>>> import numpy as np
>>> import numpy.linalg as la
>>> np.set_printoptions(precision=2, suppress=True, linewidth=200, legacy="1.25")
>>> A = np.array([[0, 1, 3, 3, 2, 3, 2, 1, 0, 2, 2, 3],
...     [0, 1, 0, 1, 0, 1, 1, 0, 2, 1, 3, 3],
...     [1, 1, 0, 3, 0, 2, 1, 1, 2, 2, 2, 0],
...     [2, 0, 1, 2, 2, 3, 1, 1, 1, 0, 0, 1],
...     [2, 3, 3, 0, 2, 0, 1, 0, 1, 2, 3, 2],
...     [1, 1, 0, 1, 0, 1, 0, 0, 0, 0, 1, 3],
...     [0, 3, 0, 0, 0, 3, 1, 0, 1, 3, 1, 3],
...     [3, 0, 1, 3, 0, 1, 2, 3, 1, 2, 2, 1],
...     [0, 2, 1, 0, 3, 2, 0, 2, 0, 0, 2, 0],
...     [2, 3, 1, 1, 0, 1, 3, 2, 3, 0, 0, 0],
...     [3, 0, 0, 3, 2, 0, 3, 1, 2, 3, 1, 1],
...     [1, 1, 1, 0, 1, 2, 0, 1, 2, 1, 1, 0]])
>>> print(A)
[[0 1 3 3 2 3 2 1 0 2 2 3]
 [0 1 0 1 0 1 1 0 2 1 3 3]
 [1 1 0 3 0 2 1 1 2 2 2 0]
 [2 0 1 2 2 3 1 1 1 0 0 1]
 [2 3 3 0 2 0 1 0 1 2 3 2]
 [1 1 0 1 0 1 0 0 0 0 1 3]
 [0 3 0 0 0 3 1 0 1 3 1 3]
 [3 0 1 3 0 1 2 3 1 2 2 1]
 [0 2 1 0 3 2 0 2 0 0 2 0]
 [2 3 1 1 0 1 3 2 3 0 0 0]
 [3 0 0 3 2 0 3 1 2 3 1 1]
 [1 1 1 0 1 2 0 1 2 1 1 0]]
>>> A2 = A / np.sqrt((A ** 2).mean(axis=1, keepdims=True))
>>> print(la.matrix_rank(A - A.mean(axis=1, keepdims=True)))
11
>>> K = np.load("sample12.npy")
>>> print(K)
[[ 0  4  0  1  0 -5]
 [-4  0 -4  0 -3  0]
 [ 0  4  0  5 -2 -3]
 [-1  0 -5  0 -1 -4]
 [ 0  3  2  1  0  0]
 [ 5  0  3  4  0  0]]
>>> r0 = np.array([1, 0, 2, 2, 1, 0])
>>> A2 = K + np.outer(r0, np.eye(6)[5])
>>> print(round(la.det(A2) / la.det(K), 2), round(float(1 + la.solve(K, r0)[5]), 2))
1.73 1.73
>>> W0 = np.load("data.npy")
>>> print(W0)
[[3 0 0 0 0 0 0 0 0 0]
 [1 0 0 0 0 0 0 0 0 0]
 [3 3 1 0 0 0 0 0 0 0]
 [1 3 2 3 0 0 0 0 0 0]
 [2 1 3 1 1 0 0 0 0 0]
 [2 0 0 0 3 0 0 0 0 0]
 [2 1 0 0 0 1 0 0 0 0]
 [2 2 0 0 3 1 0 0 0 0]
 [3 3 3 3 1 0 3 0 1 0]
 [2 1 2 0 3 2 2 1 3 3]]
>>> q, r_ = la.qr(A)
>>> print(np.abs(np.diag(r_)))
[5.74 5.4  3.52 4.24 3.34 3.45 2.07 2.66 2.43 3.19 2.21 1.36]
>>> print(np.round(q @ r_, 2) + 0)
[[0. 1. 3. 3. 2. 3. 2. 1. 0. 2. 2. 3.]
 [0. 1. 0. 1. 0. 1. 1. 0. 2. 1. 3. 3.]
 [1. 1. 0. 3. 0. 2. 1. 1. 2. 2. 2. 0.]
 [2. 0. 1. 2. 2. 3. 1. 1. 1. 0. 0. 1.]
 [2. 3. 3. 0. 2. 0. 1. 0. 1. 2. 3. 2.]
 [1. 1. 0. 1. 0. 1. 0. 0. 0. 0. 1. 3.]
 [0. 3. 0. 0. 0. 3. 1. 0. 1. 3. 1. 3.]
 [3. 0. 1. 3. 0. 1. 2. 3. 1. 2. 2. 1.]
 [0. 2. 1. 0. 3. 2. 0. 2. 0. 0. 2. 0.]
 [2. 3. 1. 1. 0. 1. 3. 2. 3. 0. 0. 0.]
 [3. 0. 0. 3. 2. 0. 3. 1. 2. 3. 1. 1.]
 [1. 1. 1. 0. 1. 2. 0. 1. 2. 1. 1. 0.]]
>>> rank = la.matrix_rank(W0)
>>> print(rank)
8
>>> ns = la.svd(W0)[2][rank:].T
>>> print(np.round(W0 @ ns, 2) + 0)
[[0. 0.]
 [0. 0.]
 [0. 0.]
 [0. 0.]
 [0. 0.]
 [0. 0.]
 [0. 0.]
 [0. 0.]
 [0. 0.]
 [0. 0.]]
>>> print(np.sort(la.eigvals(W0)))
[0. 0. 0. 0. 1. 1. 1. 3. 3. 3.]
>>> print(la.matrix_rank(W0 - W0[0, 0] * np.eye(10)))
9
>>> print(W0 @ W0)
[[ 9  0  0  0  0  0  0  0  0  0]
 [ 3  0  0  0  0  0  0  0  0  0]
 [15  3  1  0  0  0  0  0  0  0]
 [15 15  8  9  0  0  0  0  0  0]
 [19 13  8  4  1  0  0  0  0  0]
 [12  3  9  3  3  0  0  0  0  0]
 [ 9  0  0  0  3  0  0  0  0  0]
 [16  3  9  3  6  0  0  0  0  0]
 [35 25 15 13  2  3  3  0  1  0]
 [44 25 26 12 24  9 15  3 12  9]]
>>> data = np.tril(np.array([[2, 1, 2, 0, 3, 2],
...     [2, 3, 2, 0, 2, 1],
...     [1, 1, 3, 3, 1, 1],
...     [1, 0, 1, 1, 0, 0],
...     [0, 3, 2, 1, 3, 3],
...     [2, 3, 3, 0, 3, 0]]), -1) + np.eye(6, dtype=int)
>>> print(data)
[[1 0 0 0 0 0]
 [2 1 0 0 0 0]
 [1 1 1 0 0 0]
 [1 0 1 1 0 0]
 [0 3 2 1 1 0]
 [2 3 3 0 3 1]]
>>> r0 = np.array([2, -1, 0])
>>> print(np.convolve(data[4], r0))
[ 0  6  1  0  1 -1  0  0]
>>> print(np.cross(data[4, :3], data[3, :3]))
[ 3  2 -3]
>>> arr = np.load("dump.npy")
>>> print(arr)
[[0 3 0 3]
 [2 0 2 0]
 [0 3 0 3]
 [2 0 2 0]]
>>> print(round(float(np.abs(la.eigvals(arr)).max()), 2))
4.9
>>> print(round(float(la.det(arr)), 2))
0.0
>>> print(np.allclose(arr, arr.T))
False
>>> print(arr @ arr)
[[12  0 12  0]
 [ 0 12  0 12]
 [12  0 12  0]
 [ 0 12  0 12]]
>>> print((arr - arr.T) / 2)
[[ 0.   0.5  0.   0.5]
 [-0.5  0.  -0.5  0. ]
 [ 0.   0.5  0.   0.5]
 [-0.5  0.  -0.5  0. ]]
>>> print((arr + arr.T) / 2)
[[0.  2.5 0.  2.5]
 [2.5 0.  2.5 0. ]
 [0.  2.5 0.  2.5]
 [2.5 0.  2.5 0. ]]
>>> print(np.trace(arr))
0
>>> print(np.round(np.sort(np.abs(la.eigvals(arr))), 2) + 0)
[0.  0.  4.9 4.9]
>>> la.determinant(arr)
Traceback (most recent call last):
  File "<python-input-39>", line 1, in <module>
    la.determinant(arr)
    ^^^^^^^^^^^^^^
AttributeError: module 'numpy.linalg' has no attribute 'determinant'
>>> print(np.allclose(arr @ arr.T, arr.T @ arr))
False
>>> X = np.loadtxt("arr.csv", delimiter=",")
>>> print(X)
[[1. 0. 0. 0. 0. 0. 0. 0. 0. 0.]
 [3. 1. 0. 0. 0. 0. 0. 0. 0. 0.]
 [4. 3. 1. 0. 0. 0. 0. 0. 0. 0.]
 [5. 2. 4. 1. 0. 0. 0. 0. 0. 0.]
 [5. 3. 2. 0. 1. 0. 0. 0. 0. 0.]
 [0. 3. 0. 4. 5. 1. 0. 0. 0. 0.]
 [3. 1. 3. 0. 2. 4. 1. 0. 0. 0.]
 [2. 1. 1. 3. 2. 2. 4. 1. 0. 0.]
 [4. 5. 5. 0. 3. 2. 4. 4. 1. 0.]
 [2. 4. 4. 4. 5. 0. 3. 5. 5. 1.]]
>>> print(la.matrix_power(X, 4))
[[   1.    0.    0.    0.    0.    0.    0.    0.    0.    0.]
 [  12.    1.    0.    0.    0.    0.    0.    0.    0.    0.]
 [  70.   12.    1.    0.    0.    0.    0.    0.    0.    0.]
 [ 296.   80.   16.    1.    0.    0.    0.    0.    0.    0.]
 [ 194.   48.    8.    0.    1.    0.    0.    0.    0.    0.]
 [1250.  462.  156.   16.   20.    1.    0.    0.    0.    0.]
 [1998.  894.  452.   96.  128.   16.    1.    0.    0.    0.]
 [3138. 1534.  860.  316.  436.  104.   16.    1.    0.    0.]
 [5132. 2716. 1560.  760. 1096.  408.  112.   16.    1.    0.]
 [9146. 5002. 3006. 1658. 2486. 1312.  572.  140.   20.    1.]]
>>> print(np.sort(np.abs(la.eigvals(X))))
[1. 1. 1. 1. 1. 1. 1. 1. 1. 1.]
>>> print(np.round(la.det(X), 2))
1.0
>>> print(np.allclose(X @ X.T, X.T @ X))
False
>>> print(X @ X)
[[  1.   0.   0.   0.   0.   0.   0.   0.   0.   0.]
 [  6.   1.   0.   0.   0.   0.   0.   0.   0.   0.]
 [ 17.   6.   1.   0.   0.   0.   0.   0.   0.   0.]
 [ 32.  16.   8.   1.   0.   0.   0.   0.   0.   0.]
 [ 27.  12.   4.   0.   1.   0.   0.   0.   0.   0.]
 [ 54.  29.  26.   8.  10.   1.   0.   0.   0.   0.]
 [ 31.  29.  10.  16.  24.   8.   1.   0.   0.   0.]
 [ 48.  27.  30.  14.  22.  20.   8.   1.   0.   0.]
 [ 78.  48.  32.  20.  32.  28.  24.   8.   1.   0.]
 [116.  76.  73.  23.  41.  32.  46.  30.  10.   1.]]
>>> print((X - X.T) / 2)
[[ 0.  -1.5 -2.  -2.5 -2.5  0.  -1.5 -1.  -2.  -1. ]
 [ 1.5  0.  -1.5 -1.  -1.5 -1.5 -0.5 -0.5 -2.5 -2. ]
 [ 2.   1.5  0.  -2.  -1.   0.  -1.5 -0.5 -2.5 -2. ]
 [ 2.5  1.   2.   0.   0.  -2.   0.  -1.5  0.  -2. ]
 [ 2.5  1.5  1.   0.   0.  -2.5 -1.  -1.  -1.5 -2.5]
 [ 0.   1.5  0.   2.   2.5  0.  -2.  -1.  -1.   0. ]
 [ 1.5  0.5  1.5  0.   1.   2.   0.  -2.  -2.  -1.5]
 [ 1.   0.5  0.5  1.5  1.   1.   2.   0.  -2.  -2.5]
 [ 2.   2.5  2.5  0.   1.5  1.   2.   2.   0.  -2.5]
 [ 1.   2.   2.   2.   2.5  0.   1.5  2.5  2.5  0. ]]
>>> A2 = X / la.norm(X, axis=1, keepdims=True)
>>> cov = A2 @ A2.T
>>> print(np.degrees(np.arccos(np.clip(cov[0, 5], -1, 1))))
90.0
>>> print(cov[0])
[1.   0.95 0.78 0.74 0.8  0.   0.47 0.32 0.38 0.17]
>>> print((cov - 2 * np.eye(10)).round(6).argmax(axis=1))
[1 0 4 4 2 9 8 8 9 8]
>>> r0, v = X[5], X[3]
>>> print(r0 @ r0)
51.0
>>> p = (r0 @ v) / (r0 @ r0) * r0
>>> print(np.round(la.norm(r0 + v) ** 2 + la.norm(r0 - v) ** 2, 2))
194.0
>>> print(np.outer(r0, v))
[[ 0.  0.  0.  0.  0.  0.  0.  0.  0.  0.]
 [15.  6. 12.  3.  0.  0.  0.  0.  0.  0.]
 [ 0.  0.  0.  0.  0.  0.  0.  0.  0.  0.]
 [20.  8. 16.  4.  0.  0.  0.  0.  0.  0.]
 [25. 10. 20.  5.  0.  0.  0.  0.  0.  0.]
 [ 5.  2.  4.  1.  0.  0.  0.  0.  0.  0.]
 [ 0.  0.  0.  0.  0.  0.  0.  0.  0.  0.]
 [ 0.  0.  0.  0.  0.  0.  0.  0.  0.  0.]
 [ 0.  0.  0.  0.  0.  0.  0.  0.  0.  0.]
 [ 0.  0.  0.  0.  0.  0.  0.  0.  0.  0.]]
>>> print(la.matrix_rank(np.outer(r0, v)))
1
>>> print(np.argsort(-la.norm(X, axis=0).round(6), kind="stable")[:3])
[0 1 2]
>>> print(la.matrix_rank(X, rtol=0.1))
7
>>> M = np.array([[1, 0, 0, 0, 0],
...     [2, 1, 0, 0, 0],
...     [2, 1, 1, 0, 0],
...     [1, 2, 0, 1, 0],
...     [1, 1, 0, 2, 1]])
>>> print(M)
[[1 0 0 0 0]
 [2 1 0 0 0]
 [2 1 1 0 0]
 [1 2 0 1 0]
 [1 1 0 2 1]]
>>> print((M - M.T) / 2)
[[ 0.  -1.  -1.  -0.5 -0.5]
 [ 1.   0.  -0.5 -1.  -0.5]
 [ 1.   0.5  0.   0.   0. ]
 [ 0.5  1.   0.   0.  -1. ]
 [ 0.5  0.5  0.   1.   0. ]]
>>> print(np.sort(np.abs(la.eigvals(M))))
[1. 1. 1. 1. 1.]
>>> M.inv()
Traceback (most recent call last):
  File "<python-input-66>", line 1, in <module>
    M.inv()
    ^^^^^
AttributeError: 'numpy.ndarray' object has no attribute 'inv'
>>> print(np.allclose(M @ M.T, M.T @ M))
False
>>> ev, evecs = la.eig(M)
>>> print(np.sort(la.eigvals(M.T)))
[1. 1. 1. 1. 1.]
>>> print(ev)
[1. 1. 1. 1. 1.]
>>> print(np.prod(ev))
1.0
>>> print(M @ evecs[:, 0] - ev[0] * evecs[:, 0])
[0. 0. 0. 0. 0.]
>>> proj = np.triu(np.array([[2, 3, 2, 1, 0],
...     [1, 1, 0, 3, 3],
...     [0, 3, 0, 1, 0],
...     [1, 0, 0, 0, 1],
...     [1, 3, 0, 3, 0]]), 1) + np.eye(5)
>>> A2 = proj @ M @ la.inv(proj)
>>> print(np.trace(A2), np.trace(M))
5.0 5
>>> print(round(la.det(A2), 2))
1.0
>>> print(np.poly(A2))
[  1.  -5.  10. -10.   5.  -1.]
>>> U, sig, VT = la.svd(data)
>>> print(np.argmax(sig[:-1] / (sig[1:] + 1e-6)) + 1)
5
>>> print(sig)
[6.93 2.46 1.73 1.27 0.53 0.05]
>>> A2 = U[:, :5] @ np.diag(sig[:5]) @ VT[:5]
>>> print(np.round(la.norm(data - A2, 2), 2), round(sig[5], 2))
0.05 0.05
>>> print(round(float(np.abs(data - A2).max()), 2))
0.04
>>> print(round(la.norm(data - A2) / la.norm(data), 2))
0.01
>>> print(la.matrix_rank(data, rtol=0.05))
5
>>> r0, v = M[2], M[1]
>>> print(r0 @ r0)
6
>>> print(r0 @ v)
5
>>> p = (r0 @ v) / (r0 @ r0) * r0
>>> print(v - p)
[ 0.33  0.17 -0.83  0.    0.  ]
>>> print(np.round(la.norm(r0 + v) ** 2 + la.norm(r0 - v) ** 2, 2))
22.0
>>> print(np.outer(r0, v))
[[4 2 0 0 0]
 [2 1 0 0 0]
 [2 1 0 0 0]
 [0 0 0 0 0]
 [0 0 0 0 0]]
>>> mat = np.loadtxt("a.csv", delimiter=",")
>>> print(mat)
[[ 1.  1. -1. -1.  1.  1. -1. -1.]
 [ 1. -1. -1.  1.  1. -1. -1.  1.]
 [ 1.  1.  1.  1. -1. -1. -1. -1.]
 [ 1.  1.  1.  1.  1.  1.  1.  1.]
 [ 1. -1.  1. -1.  1. -1.  1. -1.]
 [ 1. -1. -1.  1. -1.  1.  1. -1.]
 [ 1.  1. -1. -1. -1. -1.  1.  1.]
 [ 1. -1.  1. -1. -1.  1. -1.  1.]]
>>> r0 = np.array([-1, 3, 3])
>>> print(np.convolve(mat[5], r0))
[-1.  4.  1. -7.  1. -1. -1.  7.  0. -3.]
>>> print(np.polyval(r0, mat[5]))
[ 5. -1. -1.  5. -1.  5.  5. -1.]
>>> print(np.correlate(mat[5], mat[3], "full"))
[ 1.  0. -1.  0. -1.  0.  1.  0. -1.  0.  1.  0.  1.  0. -1.]
>>> print(np.array([np.convolve(row, r0, "same") for row in mat]))
[[ 2.  7.  1. -7. -1.  7.  1. -6.]
 [ 4.  1. -7. -1.  7.  1. -7.  0.]
 [ 2.  5.  5.  7.  1. -5. -5. -6.]
 [ 2.  5.  5.  5.  5.  5.  5.  6.]
 [ 4. -1.  1. -1.  1. -1.  1.  0.]
 [ 4.  1. -7.  1. -1. -1.  7.  0.]
 [ 2.  7.  1. -5. -5. -7. -1.  6.]
 [ 4. -1.  1.  1. -7.  1. -1.  0.]]
